% python3 -q
>>> import numpy as np
>>> np.set_printoptions(precision=2, suppress=True, linewidth=100, sign=" ")
>>> rnd = lambda a: np.round(a, 2) + 0
>>> A = np.load("layer11.npy")
>>> A
array([[ 0,  0,  1,  0,  1,  0,  1,  0,  0,  0,  0,  0,  0,  0],
       [ 0,  0,  0,  0,  0,  0,  0,  0,  0,  1,  0,  0,  0,  1],
       [ 1,  0,  0,  0,  1,  0,  1,  1,  0,  0,  0,  0,  0,  0],
       [ 0,  0,  0,  0,  0,  0,  0,  0,  0,  0,  0,  1,  1,  0],
       [ 1,  0,  1,  0,  0,  0,  1,  1,  0,  0,  1,  0,  0,  0],
       [ 0,  0,  0,  0,  0,  0,  0,  0,  0,  1,  0,  0,  0,  1],
       [ 1,  0,  1,  0,  1,  0,  0,  1,  0,  0,  1,  0,  0,  0],
       [ 0,  0,  1,  0,  1,  0,  1,  0,  0,  0,  1,  0,  0,  0],
       [ 0,  0,  0,  0,  0,  0,  0,  0,  0,  0,  0,  0,  1,  0],
       [ 0,  1,  0,  0,  0,  1,  0,  0,  0,  0,  0,  0,  0,  0],
       [ 0,  0,  0,  0,  1,  0,  1,  1,  0,  0,  0,  0,  0,  0],
       [ 0,  0,  0,  1,  0,  0,  0,  0,  0,  0,  0,  0,  1,  0],
       [ 0,  0,  0,  1,  0,  0,  0,  0,  1,  0,  0,  1,  0,  0],
       [ 0,  1,  0,  0,  0,  1,  0,  0,  0,  0,  0,  0,  0,  0]])
>>> vals, V = np.linalg.eigh(A)
>>> np.unique(vals.round(6) + 0, return_counts=True)[1]
array([ 1,  1,  1,  1,  2,  1,  2,  1,  1,  1,  1,  1])
>>> (vals > 1e-8).sum(), (vals < -1e-8).sum()
(np.int64(5), np.int64(7))
>>> np.abs(V[:, -1]).round(6).argmax()
np.int64(4)
>>> rnd(np.linalg.svd(A, compute_uv=False))
array([ 4.12,  2.17,  2.  ,  2.  ,  1.69,  1.62,  1.48,  1.  ,  1.  ,  0.62,  0.43,  0.31,  0.  ,
        0.  ])
>>> rnd(np.abs(V[:, -1]))
array([ 0.33,  0.  ,  0.41,  0.  ,  0.47,  0.  ,  0.47,  0.41,  0.  ,  0.  ,  0.33,  0.  ,  0.  ,
        0.  ])
>>> print(rnd(np.linalg.eigvalsh(A + 4 * np.eye(14))))
[ 2.    2.31  2.38  2.52  3.    3.    3.57  4.    4.    4.31  4.62  6.    6.17  8.12]
>>> M = np.array([[1, -1, 1, -1, -1, 1, -1, 1],
...     [1, -1, 1, -1, 1, -1, 1, -1],
...     [1, 1, 1, 1, 1, 1, 1, 1],
...     [1, -1, -1, 1, 1, -1, -1, 1],
...     [1, 1, 1, 1, -1, -1, -1, -1],
...     [1, -1, -1, 1, -1, 1, 1, -1],
...     [1, 1, -1, -1, -1, -1, 1, 1],
...     [1, 1, -1, -1, 1, 1, -1, -1]])
>>> rnd(np.linalg.det(M))
np.float64(-4096.0)
>>> np.linalg.matrix_power(M, 4)
array([[  0, -32, -32,   0, -32,   0,   0,  32],
       [ 32,  16,  16,   0, -48,   0,   0, -16],
       [  0,   0,   0,   0,   0,  64,   0,   0],
       [  0,   0,   0,  64,   0,   0,   0,   0],
       [ 32, -48,  16,   0,  16,   0,   0, -16],
       [-32, -16, -16,   0, -16,   0,   0, -48],
       [  0,   0,   0,   0,   0,   0,  64,   0],
       [ 32,  16, -48,   0,  16,   0,   0, -16]])
>>> M @ M
array([[ 0,  0,  0,  0,  0,  8,  0,  0],
       [ 0,  4,  4,  0, -4,  0,  0,  4],
       [ 8,  0,  0,  0,  0,  0,  0,  0],
       [ 0,  0,  0,  0,  0,  0, -8,  0],
       [ 0, -4,  4,  0,  4,  0,  0,  4],
       [ 0, -4, -4,  0, -4,  0,  0,  4],
       [ 0,  0,  0, -8,  0,  0,  0,  0],
       [ 0, -4,  4,  0, -4,  0,  0, -4]])
>>> rnd(np.sort(np.abs(np.linalg.eigvals(M))))
array([ 2.83,  2.83,  2.83,  2.83,  2.83,  2.83,  2.83,  2.83])
>>> np.allclose(M, M.T)
False
>>> np.linalg.determinant(M)
Traceback (most recent call last):
  File "<python-input-18>", line 1, in <module>
    np.linalg.determinant(M)
    ^^^^^^^^^^^^^^^^^^^^^
AttributeError: module 'numpy.linalg' has no attribute 'determinant'
>>> M.inv()
Traceback (most recent call last):
  File "<python-input-19>", line 1, in <module>
    M.inv()
    ^^^^^
AttributeError: 'numpy.ndarray' object has no attribute 'inv'
>>> rnd(np.abs(np.linalg.eigvals(M)).max())
np.float64(2.83)
>>> np.trace(M)
np.int64(2)
>>> (M + M.T) / 2
array([[ 1.,  0.,  1.,  0.,  0.,  1.,  0.,  1.],
       [ 0., -1.,  1., -1.,  1., -1.,  1.,  0.],
       [ 1.,  1.,  1.,  0.,  1.,  0.,  0.,  0.],
       [ 0., -1.,  0.,  1.,  1.,  0., -1.,  0.],
       [ 0.,  1.,  1.,  1., -1., -1., -1.,  0.],
       [ 1., -1.,  0.,  0., -1.,  1.,  0.,  0.],
       [ 0.,  1.,  0., -1., -1.,  0.,  1.,  0.],
       [ 1.,  0.,  0.,  0.,  0.,  0.,  0., -1.]])
>>> assert M == M.T
Traceback (most recent call last):
  File "<python-input-23>", line 1, in <module>
    assert M == M.T
           ^^^^^^^^
ValueError: The truth value of an array with more than one element is ambiguous. Use a.any() or a.all()
>>> rng = np.random.default_rng(448383)
>>> m1 = rng.normal(size=(18, 8))
>>> m1 = 20 * m1 / np.linalg.norm(m1, axis=1, keepdims=True)
>>> rnd(m1)
array([[ -3.48,   1.96,   1.19,  12.82,  -2.1 ,   7.06,  -8.83,   9.28],
       [ -0.86,   7.88,  -5.6 ,   9.45,  -7.49,   0.61,  12.58,  -1.37],
       [ 10.8 ,  -9.32, -13.18,   3.41,   2.47,  -0.11,   1.62,   1.58],
       [ 14.39,   5.02,  -1.92,   8.16,  -1.03,   5.27,   6.57,   5.04],
       [-12.59,  -6.16,  -3.18, -10.65,  -3.8 ,  -1.79,  -7.7 ,  -1.79],
       [ 10.89,  11.42,  -4.69,  -3.26,  -7.29,   3.02,   2.5 ,  -7.05],
       [ -4.38,   3.88,  -9.95,   9.52,   9.59,  -1.08,  -2.7 ,  -8.7 ],
       [ -6.17,  12.42,   2.46,  10.31,  -2.87,  -2.98,  -8.69,   1.6 ],
       [ -9.59,  -0.95,  -9.19,  -2.03,   6.9 ,   6.19,  10.56,   4.6 ],
       [  3.5 ,  10.03,  -0.25,  -2.23,  -9.25,  10.82,  -6.06,   6.53],
       [  4.82,   4.96,  -4.82,   7.26,   9.6 ,  -5.15,   0.64, -12.54],
       [ 12.99,  -3.57,  -8.11,   4.82,   6.75,  -6.9 ,   1.63,  -5.79],
       [  1.57,  -3.74,  -8.  ,  -5.62, -14.5 ,  -6.5 ,  -0.8 ,  -5.88],
       [  0.48,  -5.83,  -0.09,   5.81,  -4.75,  14.52,  -1.88,  -9.75],
       [  3.74, -13.91,  -0.47,   3.9 ,   1.39,   7.96,  -6.21,  -8.55],
       [  5.51,   0.09,   1.54,  -8.3 ,  10.29,  -0.3 ,  -9.5 , -10.1 ],
       [ -9.03,   6.1 ,  -3.17,   8.64,  -0.64,  -5.76,  10.01,  -7.94],
       [ -4.76,  -8.39,   2.99,   8.88,  -5.05,  12.96,  -5.02,   0.55]])
>>> m1 @ m1
Traceback (most recent call last):
  File "<python-input-28>", line 1, in <module>
    m1 @ m1
    ~~~^~~~
ValueError: matmul: Input operand 1 has a mismatch in its core dimension 0, with gufunc signature (n?,k),(k,m?)->(n?,m?) (size 18 is different from 8)
>>> G = m1.T @ m1
>>> np.trace(G), (m1 ** 2).sum()
(np.float64(7200.0), np.float64(7200.0))
>>> rnd(np.linalg.svd(m1, compute_uv=False) ** 2)
array([ 1548.81,  1343.43,  1163.78,   989.08,   774.06,   678.97,   383.76,   318.11])
>>> print(rnd(np.linalg.eigvalsh(G)[::-1]))
[ 1548.81  1343.43  1163.78   989.08   774.06   678.97   383.76   318.11]
>>> labels = rng.permutation(8)
>>> B = m1[:, labels] * rng.choice([-1, 1], 8)
>>> rnd(B)
array([[ 12.82,   1.19,   3.48,   7.06,  -1.96,  -2.1 ,   9.28,  -8.83],
       [  9.45,  -5.6 ,   0.86,   0.61,  -7.88,  -7.49,  -1.37,  12.58],
       [  3.41, -13.18, -10.8 ,  -0.11,   9.32,   2.47,   1.58,   1.62],
       [  8.16,  -1.92, -14.39,   5.27,  -5.02,  -1.03,   5.04,   6.57],
       [-10.65,  -3.18,  12.59,  -1.79,   6.16,  -3.8 ,  -1.79,  -7.7 ],
       [ -3.26,  -4.69, -10.89,   3.02, -11.42,  -7.29,  -7.05,   2.5 ],
       [  9.52,  -9.95,   4.38,  -1.08,  -3.88,   9.59,  -8.7 ,  -2.7 ],
       [ 10.31,   2.46,   6.17,  -2.98, -12.42,  -2.87,   1.6 ,  -8.69],
       [ -2.03,  -9.19,   9.59,   6.19,   0.95,   6.9 ,   4.6 ,  10.56],
       [ -2.23,  -0.25,  -3.5 ,  10.82, -10.03,  -9.25,   6.53,  -6.06],
       [  7.26,  -4.82,  -4.82,  -5.15,  -4.96,   9.6 , -12.54,   0.64],
       [  4.82,  -8.11, -12.99,  -6.9 ,   3.57,   6.75,  -5.79,   1.63],
       [ -5.62,  -8.  ,  -1.57,  -6.5 ,   3.74, -14.5 ,  -5.88,  -0.8 ],
       [  5.81,  -0.09,  -0.48,  14.52,   5.83,  -4.75,  -9.75,  -1.88],
       [  3.9 ,  -0.47,  -3.74,   7.96,  13.91,   1.39,  -8.55,  -6.21],
       [ -8.3 ,   1.54,  -5.51,  -0.3 ,  -0.09,  10.29, -10.1 ,  -9.5 ],
       [  8.64,  -3.17,   9.03,  -5.76,  -6.1 ,  -0.64,  -7.94,  10.01],
       [  8.88,   2.99,   4.76,  12.96,   8.39,  -5.05,   0.55,  -5.02]])
>>> Uu, _, Vt = np.linalg.svd(m1.T @ B)
>>> rnd(Uu @ Vt)
array([[ 0.,  0., -1.,  0.,  0.,  0.,  0.,  0.],
       [ 0.,  0.,  0.,  0., -1.,  0.,  0.,  0.],
       [ 0.,  1.,  0.,  0.,  0.,  0.,  0.,  0.],
       [ 1.,  0.,  0.,  0.,  0.,  0.,  0.,  0.],
       [ 0.,  0.,  0.,  0.,  0.,  1.,  0.,  0.],
       [ 0.,  0.,  0.,  1.,  0.,  0.,  0.,  0.],
       [ 0.,  0.,  0.,  0.,  0.,  0.,  0.,  1.],
       [ 0.,  0.,  0.,  0.,  0.,  0.,  1.,  0.]])
>>> rnd(np.linalg.lstsq(m1, B)[0])
array([[ 0.,  0., -1.,  0.,  0.,  0.,  0.,  0.],
       [ 0.,  0.,  0.,  0., -1.,  0.,  0.,  0.],
       [ 0.,  1.,  0.,  0.,  0.,  0.,  0.,  0.],
       [ 1.,  0.,  0.,  0.,  0.,  0.,  0.,  0.],
       [ 0.,  0.,  0.,  0.,  0.,  1.,  0.,  0.],
       [ 0.,  0.,  0.,  1.,  0.,  0.,  0.,  0.],
       [ 0.,  0.,  0.,  0.,  0.,  0.,  0.,  1.],
       [ 0.,  0.,  0.,  0.,  0.,  0.,  1.,  0.]])
>>> print(np.all(np.linalg.eigvalsh(A) > 0))
False
>>> [round(float(np.linalg.det(A[:i, :i])), 2) + 0 for i in range(1, 15)]
[0.0, 0.0, 0.0, 0.0, 0.0, 0.0, 0.0, 0.0, 0.0, 0.0, 0.0, 0.0, 0.0, 0.0]
>>> rnd(np.linalg.eigvalsh(A).min())
np.float64(-2.0)
